% python3 -q
>>> import numpy as np
>>> np.set_printoptions(precision=2, suppress=True, linewidth=120)
>>> m1 = np.load("m.npy")
>>> m1
array([[0, 0, 0, 0, 0],
       [0, 2, 0, 0, 0],
       [0, 0, 1, 0, 0],
       [0, 0, 0, 1, 0],
       [0, 0, 0, 0, 1]])
>>> # equal to its transpose
>>> [int(np.linalg.matrix_rank(np.linalg.matrix_power(m1, p))) for p in range(1, 6)]
[4, 4, 4, 4, 4]
>>> rk = np.linalg.matrix_rank(m1)
>>> rk
np.int64(4)
>>> null = np.linalg.svd(m1)[2][rk:].T
>>> null @ null.T
array([[1., 0., 0., 0., 0.],
       [0., 0., 0., 0., 0.],
       [0., 0., 0., 0., 0.],
       [0., 0., 0., 0., 0.],
       [0., 0., 0., 0., 0.]])
>>> [int(np.linalg.matrix_rank(np.delete(m1, i, axis=0))) for i in range(5)]
[4, 3, 3, 3, 3]
>>> [int(np.linalg.matrix_rank(m1[:i])) for i in range(1, len(m1) + 1)]
[0, 1, 2, 3, 4]
>>> [int(np.linalg.matrix_rank(m1[:, :j + 1])) for j in range(5)]
[0, 1, 2, 3, 4]
>>> M = np.load("mat.npy")
>>> M
array([[2, 0, 2, 5],
       [5, 2, 0, 2],
       [2, 5, 2, 0],
       [0, 2, 5, 2]])
>>> M @ (-1.0) ** np.arange(4)
array([-1.,  1., -1.,  1.])
>>> np.fft.fft(M[0])
array([ 9.+0.j,  0.+5.j, -1.+0.j,  0.-5.j])
>>> (M @ M)[0]
array([ 8, 20, 33, 20])
>>> B = M / np.sqrt((M ** 2).mean(axis=1, keepdims=True))
>>> np.linalg.matrix_rank(M - M.mean(axis=1, keepdims=True))
np.int64(3)
>>> np.linalg.norm(B, axis=1)
array([2., 2., 2., 2.])
>>> M - M.mean(axis=1, keepdims=True)
array([[-0.25, -2.25, -0.25,  2.75],
       [ 2.75, -0.25, -2.25, -0.25],
       [-0.25,  2.75, -0.25, -2.25],
       [-2.25, -0.25,  2.75, -0.25]])
>>> P = np.triu(np.array([[-2, -1, -3, -2], [-1, 2, -3, 0], [-3, 3, 0, -2], [1, 0, -1, 1]]), 1) + np.eye(4)
>>> B = P @ M @ np.linalg.inv(P)
>>> np.poly(B)
array([   1.,   -8.,   16., -200., -225.])
>>> B
array([[  -9.,  -30., -131., -281.],
       [  -1.,  -14.,  -51., -102.],
       [   2.,    3.,    7.,   14.],
       [   0.,    2.,   11.,   24.]])
>>> P @ M - M @ P
array([[-11., -19., -10.,   2.],
       [ -6., -10.,  15.,  10.],
       [  0.,  -2.,  11.,   4.],
       [  0.,   0.,   6.,  10.]])
>>> np.linalg.matrix_rank(B, rtol=0.1)
np.int64(1)
>>> [round(float(x), 2) for x in np.linalg.svd(B, compute_uv=False)[:3]]
[333.52, 4.61, 2.32]
>>> np.linalg.cond(B) > 100
np.True_
>>> round(np.linalg.norm(B, 2) / np.linalg.norm(B), 2)
np.float64(1.0)
>>> A = np.loadtxt("test16.csv", delimiter=",")
>>> A
array([[-0.5 , -0.5 , -0.4 , -1.4 ],
       [-1.4 ,  0.5 ,  0.63, -1.1 ],
       [-1.3 , -0.3 , -0.21, -2.9 ],
       [-0.1 ,  1.4 ,  2.69,  1.3 ],
       [ 0.6 ,  0.  ,  0.13, -0.5 ],
       [ 0.1 ,  0.5 ,  0.26,  1.8 ],
       [-0.4 , -0.3 , -0.44,  0.  ],
       [-1.2 , -0.3 , -0.34, -1.6 ],
       [-0.5 ,  1.5 ,  2.68,  0.3 ],
       [ 0.1 , -0.3 , -0.45,  0.8 ],
       [-0.9 , -0.7 , -1.43,  1.1 ],
       [ 0.2 ,  1.8 ,  3.66, -0.8 ],
       [-0.2 ,  1.7 ,  3.67, -1.  ],
       [ 0.3 , -1.8 , -2.91,  0.  ],
       [-0.6 , -1.4 , -2.65,  0.7 ],
       [-0.5 , -0.3 , -0.71,  0.9 ],
       [ 0.5 ,  0.  , -0.26, -0.1 ],
       [ 2.4 , -0.7 , -1.67, -0.2 ],
       [ 1.  ,  1.6 ,  3.54, -2.5 ],
       [-0.2 ,  1.7 ,  3.31,  0.1 ],
       [ 2.3 ,  0.8 ,  1.29,  1.8 ],
       [-1.2 ,  0.1 ,  0.45, -1.2 ]])
>>> x0 = np.array([2, -1, 2, 2])
>>> y = A @ x0
>>> b, lr = np.zeros(4), 1 / np.linalg.norm(A, 2) ** 2
>>> for i in range(30):
...     b -= lr * A.T @ (A @ b - y)
...     if i % 5 == 0: print(i, round(np.linalg.norm(A @ b - y), 2))
... 
0 11.54
5 2.18
10 1.17
15 1.03
20 0.99
25 0.98
>>> b
array([1.99, 0.62, 1.15, 1.87])
>>> round(np.linalg.cond(A), 2)
np.float64(20.25)
>>> cen = (A - A.mean(axis=0)) / A.std(axis=0)
>>> cen.std(axis=0)
array([1., 1., 1., 1.])
>>> np.argwhere(np.abs(cen) > 2)
array([[ 2,  3],
       [17,  0],
       [20,  0]])
>>> b = np.linalg.lstsq(np.delete(cen, 2, axis=1), cen[:, 2])[0]
>>> b.round(2) + 0
array([ 0.  ,  0.98, -0.1 ])
>>> lab = A[:, 1] > np.median(A[:, 1])
>>> r0 = A[lab].mean(axis=0) - A[~lab].mean(axis=0)
>>> r0
array([0.13, 1.71, 3.16, 0.14])
>>> np.round((((A - A.mean(axis=0)) @ r0 > 0) == lab).mean(), 2)
np.float64(0.95)
>>> cen = A - A.mean(axis=0)
>>> left, sv, VT = np.linalg.svd(cen, full_matrices=False)
>>> np.round(np.abs(VT[-1]), 2) + 0
array([0.  , 0.88, 0.46, 0.07])
>>> np.abs(left[:, 0]).argmax()
np.int64(13)
>>> VT[0] * np.sign(VT[0, np.abs(VT[0]).argmax()])
array([ 0.03,  0.45,  0.88, -0.12])
>>> np.round(sv ** 2 / (sv ** 2).sum(), 2) + 0
array([0.66, 0.23, 0.1 , 0.  ])
>>> sv
array([10.34,  6.13,  4.12,  0.52])
>>> np.abs(VT[0]).argmax()
np.int64(2)
>>> np.round(cen.mean(axis=0), 2) + 0
array([0., 0., 0., 0.])
